$ ipython --no-banner

In [1]: import numpy as np

In [2]: np.set_printoptions(precision=2, suppress=True, linewidth=100, floatmode="fixed")

In [3]: K = np.load("run7.npy")

In [4]: K
Out[4]: 
array([[-1, -1,  2],
       [ 0,  1, -2],
       [ 0,  0, -1]])

In [5]: # triangular: eigenvalues sit on the diagonal

In [6]: w, vecs = np.linalg.eig(K)

In [7]: w
Out[7]: array([-1.00,  1.00, -1.00])

In [8]: np.sort(np.linalg.eigvals(K.T))
Out[8]: array([-1.00, -1.00,  1.00])

In [9]: np.prod(w)
Out[9]: np.float64(1.0)

In [10]: np.sort(np.linalg.eigvals(np.linalg.inv(K)))
Out[10]: array([-1.00, -1.00,  1.00])

In [11]: Y = K / np.linalg.norm(K, axis=1, keepdims=True)

In [12]: G = Y @ Y.T

In [13]: (G - 2 * np.eye(3)).round(6).argmax(axis=1)
Out[13]: array([2, 2, 1])

In [14]: round(float(np.degrees(np.arccos(np.clip(G[2, 0], -1, 1)))), 2)
Out[14]: 144.74

In [15]: np.argwhere(np.triu(np.abs(G) > 0.95, 1))
Out[15]: array([], shape=(0, 2), dtype=int64)

In [16]: Y = np.array([[3, 3], [1, 2]])

In [17]: Z = np.kron(Y, K)

In [18]: np.linalg.matrix_rank(Z)
Out[18]: np.int64(6)

In [19]: feats = np.loadtxt("x.csv", delimiter=",")

In [20]: feats
Out[20]: 
array([[ 0.67, -1.37,  0.05],
       [-0.81,  1.08,  0.37],
       [ 0.44, -0.26,  2.52],
       [-0.97, -1.59,  1.11]])

In [21]: vec = np.array([-2, 1, 3])

In [22]: y = K @ vec

In [23]: y
Out[23]: array([ 7, -5, -3])

In [24]: np.linalg.solve(K, K[:, 1])
Out[24]: array([-0.00,  1.00, -0.00])

In [25]: J = np.load("mat.npy")

In [26]: J
Out[26]: 
array([[ 0.00,  0.00, -1.00],
       [ 0.00,  0.00, -3.00],
       [-1.00, -3.00,  0.00]])

In [27]: proj = np.triu(np.array([[-3, -4, -2], [-3, -5, 4], [1, -1, 2]]), 1) + np.eye(3)

In [28]: Y = proj @ J @ np.linalg.inv(proj)

In [29]: proj @ J - J @ proj
Out[29]: 
array([[  2.00,   6.00,  12.00],
       [ -4.00, -12.00,   0.00],
       [  0.00,  -4.00,  10.00]])

In [30]: np.round(np.poly(Y), 2) + 0
Out[30]: array([  1.00,   0.00, -10.00,   0.00])

In [31]: U, sigma, Vh = np.linalg.svd(J)

In [32]: np.argmax(sigma[:-1] / (sigma[1:] + 1e-6)) + 1
Out[32]: np.int64(2)

In [33]: sigma
Out[33]: array([ 3.16,  3.16, -0.00])

In [34]: Y = U[:, :2] @ np.diag(sigma[:2]) @ Vh[:2]

In [35]: np.linalg.matrix_rank(J, rtol=0.05)
Out[35]: np.int64(2)

In [36]: def softmax(z):
    ...:     e = np.exp(z - z.max(axis=-1, keepdims=True))
    ...:     return e / e.sum(axis=-1, keepdims=True)
    ...: 

In [37]: softmax(J[1])
Out[37]: array([0.49, 0.49, 0.02])

In [38]: S = J @ J.T / np.sqrt(3)

In [39]: np.round(softmax(S), 2) + 0
Out[39]: 
array([[0.21, 0.67, 0.12],
       [0.03, 0.96, 0.01],
       [0.00, 0.00, 0.99]])

In [40]: softmax(S)[1] @ J
Out[40]: array([-0.01, -0.02, -2.92])

In [41]: softmax(S).round(6).argmax(axis=1)
Out[41]: array([1, 1, 2])

In [42]: w, vecs = np.linalg.eigh(J)

In [43]: vec = np.array([0, 1, 0])

In [44]: vec @ J @ vec
Out[44]: np.float64(0.0)

In [45]: (np.sign(vecs[:, -1].round(6)) == np.sign(vecs[0, -1].round(6))).astype(int)
Out[45]: array([1, 1, 0])

In [46]: vecs * np.maximum(w, 0) @ vecs.T
Out[46]: 
array([[ 0.16,  0.47, -0.50],
       [ 0.47,  1.42, -1.50],
       [-0.50, -1.50,  1.58]])

In [47]: vec @ J @ vec / (vec @ vec), round(w[0], 2), round(float(w[-1]), 2)
Out[47]: (np.float64(0.0), np.float64(-3.16), 3.16)

In [48]: np.linalg.eigvalsh(J[1:, 1:])
Out[48]: array([-3.00,  3.00])

In [49]: w1 = np.array([[2, 2, -3, -1, -2], [-1, 2, 1, -1, 2], [0, 3, -3, -1, 3]])

In [50]: c = np.array([0, 1, -1, -1, 0])

In [51]: H = np.maximum(J @ w1 + c, 0)

In [52]: H
Out[52]: 
array([[0.00, 0.00, 2.00, 0.00, 0.00],
       [0.00, 0.00, 8.00, 2.00, 0.00],
       [1.00, 0.00, 0.00, 3.00, 0.00]])

In [53]: (H > 0).mean(axis=0)
Out[53]: array([0.33, 0.00, 0.67, 0.67, 0.00])

In [54]: Z = np.array([[2, 2], [1, 2], [0, 0], [2, 0], [2, 2]])

In [55]: H @ Z
Out[55]: 
array([[0.00, 0.00],
       [4.00, 0.00],
       [8.00, 2.00]])

In [56]: (H @ Z).round(6).argmax(axis=1)
Out[56]: array([0, 0, 0])

In [57]: u = np.array([3, 2, -1])

In [58]: F = -3 * np.eye(3) + np.outer(u, u)

In [59]: F
Out[59]: 
array([[ 6.00,  6.00, -3.00],
       [ 6.00,  1.00, -2.00],
       [-3.00, -2.00, -2.00]])

In [60]: rng = np.random.default_rng(4730)

In [61]: idx = rng.permutation(3)

In [62]: idx
Out[62]: array([2, 0, 1])

In [63]: Y = F[idx][:, idx]

In [64]: np.sort(np.abs(np.linalg.eigvals(Y)))
Out[64]: array([ 3.00,  3.00, 11.00])

In [65]: Y
Out[65]: 
array([[-2.00, -3.00, -2.00],
       [-3.00,  6.00,  6.00],
       [-2.00,  6.00,  1.00]])

In [66]: w, vecs = np.linalg.eigh(Y)

In [67]: vec = np.array([3, -3, -2])

In [68]: (np.sign(vecs[:, -1].round(6)) == np.sign(vecs[0, -1].round(6))).astype(int)
Out[68]: array([1, 0, 0])

In [69]: vec @ Y @ vec
Out[69]: np.float64(190.0)

In [70]: vecs * np.maximum(w, 0) @ vecs.T
Out[70]: 
array([[ 0.79, -2.36, -1.57],
       [-2.36,  7.07,  4.71],
       [-1.57,  4.71,  3.14]])

In [71]: np.linalg.eigvalsh(Y[1:, 1:])
Out[71]: array([-3.00, 10.00])

In [72]: np.round(vec @ Y @ vec / (vec @ vec), 2), w[0], w[-1]
Out[72]: (np.float64(8.64), np.float64(-3.0), np.float64(11.0))

In [73]: np.abs(Y).sum(axis=1).max(), np.abs(w).max()
Out[73]: (np.float64(15.0), np.float64(11.0))
